$ python -q
>>> import numpy as np
>>> from numpy import linalg as LA
>>> np.set_printoptions(suppress=True, linewidth=160)
>>> rnd = lambda a: np.round(a, 2) + 0
>>> X = np.load("dump.npy")
>>> X
array([[ 5.87, -3.85,  4.7 ,  3.83, -0.75],
       [ 3.28,  6.66,  0.59,  3.77,  3.78],
       [ 5.14, -1.09, -2.59, -3.77,  5.24]])
>>> T = np.stack([X, -1 * X, X[::-1]])
>>> (T @ X.T).shape
(3, 3, 3)
>>> rnd(np.einsum("bij,cij->bc", T, T))
array([[ 246.55, -246.55,   91.62],
       [-246.55,  246.55,  -91.62],
       [  91.62,  -91.62,  246.55]])
>>> T.sum(axis=0)
array([[ 5.14, -1.09, -2.59, -3.77,  5.24],
       [ 3.28,  6.66,  0.59,  3.77,  3.78],
       [ 5.87, -3.85,  4.7 ,  3.83, -0.75]])
>>> T.shape
(3, 3, 5)
>>> LA.matrix_rank(T.reshape(3, -1))
np.int64(2)
>>> r0 = np.array([-6, 4, 3])
>>> rnd(np.cross(X[0, :3], X[1, :3]))
array([-33.57,  11.95,  51.72])
>>> rnd(np.correlate(X[0], X[1], "full"))
array([22.19,  7.58,  6.71, 69.02,  7.99, 18.11, 40.48,  7.57, -2.46])
>>> Y = X / np.sqrt((X ** 2).mean(axis=1, keepdims=True))
>>> rnd(LA.norm(Y, axis=1))
array([2.24, 2.24, 2.24])
>>> def softmax(z):
...     e = np.exp(z - z.max(axis=-1, keepdims=True))
...     return e / e.sum(axis=-1, keepdims=True)
... 
>>> rnd(softmax(X[1] + -2))
array([0.03, 0.87, 0.  , 0.05, 0.05])
>>> rnd(softmax(10 * X[1]))
array([0., 1., 0., 0., 0.])
>>> rnd(softmax(X).sum(axis=1))
array([1., 1., 1.])
>>> S = X @ X.T / np.sqrt(5)
>>> rnd(softmax(S)[1] @ X)
array([3.28, 6.66, 0.59, 3.77, 3.78])
>>> print(rnd(softmax(S + np.triu(np.full(S.shape, -np.inf), 1))))
[[1. 0. 0.]
 [0. 1. 0.]
 [0. 0. 1.]]
>>> M = np.load("data.npy")
>>> M
array([[5, 0, 0],
       [0, 5, 0],
       [0, 0, 5]])
>>> print(LA.matrix_rank(M - M[0, 0] * np.eye(3)))
0
>>> vec = np.ones(3)
>>> for _ in range(4):
...     vec = M @ vec
...     vec /= LA.norm(vec)
...     print(round(vec @ M @ vec, 2))
... 
5.0
5.0
5.0
5.0
>>> print(rnd(vec))
[0.58 0.58 0.58]
>>> rnd(LA.eigvalsh(M)[-1])
np.float64(5.0)
>>> O, evecs = LA.qr(M[:, :2])[0], LA.qr(M[:, 2:])[0]
>>> sv = LA.svd(O.T @ evecs, compute_uv=False)
>>> np.degrees(np.arccos(sv.clip(0, 1)))
array([90.])
>>> print(sv)
[0.]
